% ipython --no-banner

In [1]: import numpy as np

In [2]: np.set_printoptions(precision=2, suppress=True, linewidth=120, legacy="1.25")

In [3]: m1 = np.loadtxt("a.csv", delimiter=",")

In [4]: m1
Out[4]: 
array([[ 1.82, -0.97, -1.69,  1.52],
       [-2.19, -0.3 ,  0.53,  2.04],
       [-0.23, -0.52, -1.49,  1.28],
       [-0.54, -0.08, -0.92, -1.5 ],
       [-0.05, -0.1 ,  0.47, -1.78],
       [-2.53,  1.07,  0.23, -0.47],
       [-2.33,  0.5 , -0.28,  0.43],
       [-0.08,  0.28, -0.53,  2.68],
       [ 1.9 , -0.35, -0.82,  0.98],
       [ 1.58,  0.54,  0.22, -1.02],
       [-2.07, -0.4 , -0.79,  4.34],
       [-2.44, -1.01, -2.09,  5.13],
       [ 0.27,  0.53,  1.57, -2.98],
       [-1.54, -0.6 ,  0.13, -1.1 ],
       [ 1.7 ,  0.5 , -0.16, -0.2 ],
       [ 0.98,  0.44,  0.42, -1.28],
       [-0.61, -0.47, -1.16,  2.02],
       [-1.48, -0.93, -0.69,  2.66],
       [ 3.35,  0.44,  0.77, -2.49],
       [-1.59, -0.27, -0.06,  2.56],
       [ 0.93,  0.52,  0.81, -2.38],
       [-0.11, -0.57, -1.05,  2.45],
       [ 0.11,  0.52, -0.23,  2.75],
       [-1.84, -0.2 , -0.56,  1.67],
       [-1.11,  0.14, -1.26,  2.3 ]])

In [5]: D = np.linalg.norm(m1[:, None] - m1[None], axis=-1)

In [6]: D[:5, :5]
Out[6]: 
array([[0.  , 4.66, 2.12, 4.01, 4.45],
       [4.66, 0.  , 2.92, 4.17, 4.38],
       [2.12, 2.92, 0.  , 2.89, 3.66],
       [4.01, 4.17, 2.89, 0.  , 1.5 ],
       [4.45, 4.38, 3.66, 1.5 , 0.  ]])

In [7]: (D + 1e9 * np.eye(25)).round(6).argmin(axis=1)
Out[7]: array([ 8, 19, 16,  4, 15,  6,  5, 22,  0, 15, 11, 10, 20,  3,  9,  9, 21, 19,  9, 17, 15, 16,  7, 19, 16])

In [8]: Xs = (m1 - m1.mean(axis=0)) / m1.std(axis=0)

In [9]: np.argwhere(np.abs(Xs) > 2)
Out[9]: 
array([[ 5,  1],
       [11,  2],
       [11,  3],
       [12,  2],
       [18,  0]])

In [10]: Xs.std(axis=0)
Out[10]: array([1., 1., 1., 1.])

In [11]: coef = np.linalg.lstsq(np.delete(Xs, 1, axis=1), Xs[:, 1])[0]

In [12]: np.abs(coef).argmax()
Out[12]: 1

In [13]: def softmax(z):
    ...:     e = np.exp(z - z.max(axis=-1, keepdims=True))
    ...:     return e / e.sum(axis=-1, keepdims=True)
    ...: 

In [14]: np.round(softmax(10 * m1[4]), 2) + 0
Out[14]: array([0.01, 0.  , 0.99, 0.  ])

In [15]: att = m1 @ m1.T / np.sqrt(4)

In [16]: softmax(att).round(6).argmax(axis=1)
Out[16]: array([ 0, 11, 11,  3, 12,  5, 11, 11,  0, 18, 11, 11, 12, 13, 18, 18, 11, 11, 18, 11, 18, 11, 11, 11, 11])

In [17]: hat = m1 @ np.linalg.solve(m1.T @ m1, m1.T)

In [18]: np.trace(hat)
Out[18]: 4.0

In [19]: np.allclose(hat @ hat, hat)
Out[19]: True

In [20]: A = np.load("layer10.npy")

In [21]: A
Out[21]: 
array([[ 4,  4,  4,  4],
       [ 4,  8,  8,  8],
       [ 4,  8, 12, 12],
       [ 4,  8, 12, 16]])

In [22]: # symmetric

In [23]: f = np.array([1, 2, 2])

In [24]: np.convolve(A[3], f)
Out[24]: array([ 4, 16, 36, 56, 56, 32])

In [25]: np.cross(A[3, :3], A[0, :3])
Out[25]: array([-16,  32, -16])

In [26]: np.array([np.convolve(row, f, "same") for row in A])
Out[26]: 
array([[12, 20, 20, 16],
       [16, 32, 40, 32],
       [16, 36, 52, 48],
       [16, 36, 56, 56]])

In [27]: arr = np.loadtxt("x.csv", delimiter=",")

In [28]: arr
Out[28]: 
array([[0., 0., 3., 2., 2.],
       [0., 0., 0., 1., 1.],
       [0., 0., 0., 2., 3.],
       [0., 0., 0., 0., 2.],
       [0., 0., 0., 0., 0.]])

In [29]: cov = arr.T @ arr

In [30]: np.round(np.linalg.svd(arr, compute_uv=False) ** 2, 2) + 0
Out[30]: array([28.89,  6.03,  1.09,  0.  ,  0.  ])

In [31]: np.linalg.matrix_rank(cov)
Out[31]: 3

In [32]: cov
Out[32]: 
array([[ 0.,  0.,  0.,  0.,  0.],
       [ 0.,  0.,  0.,  0.,  0.],
       [ 0.,  0.,  9.,  6.,  6.],
       [ 0.,  0.,  6.,  9., 11.],
       [ 0.,  0.,  6., 11., 18.]])

In [33]: (arr @ arr.T).shape
Out[33]: (5, 5)

In [34]: np.trace(cov), (arr ** 2).sum()
Out[34]: (36.0, 36.0)

In [35]: np.sort(np.linalg.eigvals(arr))
Out[35]: array([0., 0., 0., 0., 0.])

In [36]: np.linalg.inv(arr)
LinAlgError: Singular matrix


In [37]: feats = np.load("test13.npy")

In [38]: feats.round(2) + 0
Out[38]: 
array([[ 9.63, 12.01,  1.05,  1.84],
       [ 9.24, 11.42,  1.08,  1.71],
       [ 5.92,  6.59,  1.17,  0.59],
       [ 5.03,  5.36,  1.12,  0.31],
       [ 4.69,  4.9 ,  1.08,  0.2 ],
       [ 3.86,  3.82,  0.98, -0.04],
       [ 3.47,  3.34,  0.92, -0.14],
       [ 2.67,  2.37,  0.75, -0.34],
       [ 2.13,  1.76,  0.61, -0.44],
       [ 1.91,  1.53,  0.54, -0.47],
       [ 0.27,  0.15,  0.03, -0.22],
       [ 0.1 ,  0.05,  0.  , -0.09],
       [-0.24, -0.11,  0.03,  0.28],
       [-0.6 , -0.3 ,  0.27,  0.9 ],
       [-1.64, -1.43,  2.18,  3.26],
       [-3.16, -4.11,  5.7 ,  6.07],
       [-3.18, -4.15,  5.75,  6.1 ]])

In [39]: # looks like rank 3

In [40]: [round(float(x), 2) for x in np.linalg.svd(feats, compute_uv=False)[:3]]
Out[40]: [27.72, 12.95, 2.57]

In [41]: np.linalg.matrix_rank(feats, rtol=0.1)
Out[41]: 2

In [42]: [round(float(x), 2) for x in np.linalg.svd(arr, compute_uv=False)[:3]]
Out[42]: [5.37, 2.45, 1.04]

In [43]: round(float(np.linalg.norm(arr, 2) / np.linalg.norm(arr)), 2)
Out[43]: 0.9

In [44]: np.argsort(-np.linalg.norm(arr, axis=0).round(6), kind="stable")[:3]
Out[44]: array([4, 2, 3])

In [45]: np.linalg.matrix_rank(arr, rtol=0.1)
Out[45]: 3

In [46]: cov = np.cov(feats, rowvar=False)

In [47]: np.argsort(-feats.std(axis=0).round(6), kind="stable")
Out[47]: array([1, 0, 3, 2])

In [48]: np.round(np.linalg.eigvalsh(cov)[::-1], 2) + 0
Out[48]: array([36.79,  5.64,  0.32,  0.  ])

In [49]: np.argwhere(np.triu(np.abs(np.corrcoef(feats.T)) > 0.8, 1))
Out[49]: 
array([[0, 1],
       [2, 3]])

In [50]: D = np.linalg.norm(feats[:, None] - feats[None], axis=-1)

In [51]: (D + 1e9 * np.eye(17)).round(6).argmin(axis=1)
Out[51]: array([ 1,  0,  3,  4,  3,  6,  5,  8,  9,  8, 11, 10, 11, 12, 13, 16, 15])

In [52]: np.linalg.matrix_rank(D ** 2)
Out[52]: 5

In [53]: D.mean(axis=1).argmax()
Out[53]: 0

In [54]: np.unravel_index(D.round(6).argmax(), D.shape)
Out[54]: (0, 16)

In [55]: np.flatnonzero(D[16] < D.mean() / 2)
Out[55]: array([15, 16])

In [56]: D.shape
Out[56]: (17, 17)

In [57]: D[16].round(6).argsort(kind="stable")[:4]
Out[57]: array([16, 15, 14, 13])

In [58]: Uu, sig, VT = np.linalg.svd(feats)

In [59]: vecs = VT[:(sig > 1e-8).sum()]

In [60]: rng = np.random.default_rng(807)

In [61]: vec = feats[12] + -3 * feats[3] + rng.integers(2) * np.eye(4)[1]

In [62]: vec
Out[62]: array([-15.34, -15.21,  -3.31,  -0.65])

In [63]: round(np.linalg.norm(vec - vecs.T @ vecs @ vec), 2)
Out[63]: 0.53

In [64]: np.linalg.matrix_rank(np.vstack([feats, vec]))
Out[64]: 4

In [65]: np.diag(vecs.T @ vecs)
Out[65]: array([0.6 , 0.72, 0.82, 0.86])

In [66]: data = np.load("arr.npy")

In [67]: data
Out[67]: 
array([[ 2,  4,  3,  1,  3],
       [ 8, 16, 12,  4, 12],
       [ 0,  0,  0,  0,  0],
       [ 8, 16, 12,  4, 12],
       [ 8, 16, 12,  4, 12]])

In [68]: # columns 2 and 4 are equal

In [69]: rank = np.linalg.matrix_rank(data)

In [70]: rank
Out[70]: 1

In [71]: N = np.linalg.svd(data)[2][rank:].T

In [72]: np.allclose(data @ N, 0)
Out[72]: True

In [73]: [int(np.linalg.matrix_rank(np.delete(data, i, axis=0))) for i in range(5)]
Out[73]: [1, 1, 1, 1, 1]

In [74]: N @ N.T
Out[74]: 
array([[ 0.9 , -0.21, -0.15, -0.05, -0.15],
       [-0.21,  0.59, -0.31, -0.1 , -0.31],
       [-0.15, -0.31,  0.77, -0.08, -0.23],
       [-0.05, -0.1 , -0.08,  0.97, -0.08],
       [-0.15, -0.31, -0.23, -0.08,  0.77]])

In [75]: np.round(data @ N, 2) + 0
Out[75]: 
array([[0., 0., 0., 0.],
       [0., 0., 0., 0.],
       [0., 0., 0., 0.],
       [0., 0., 0., 0.],
       [0., 0., 0., 0.]])
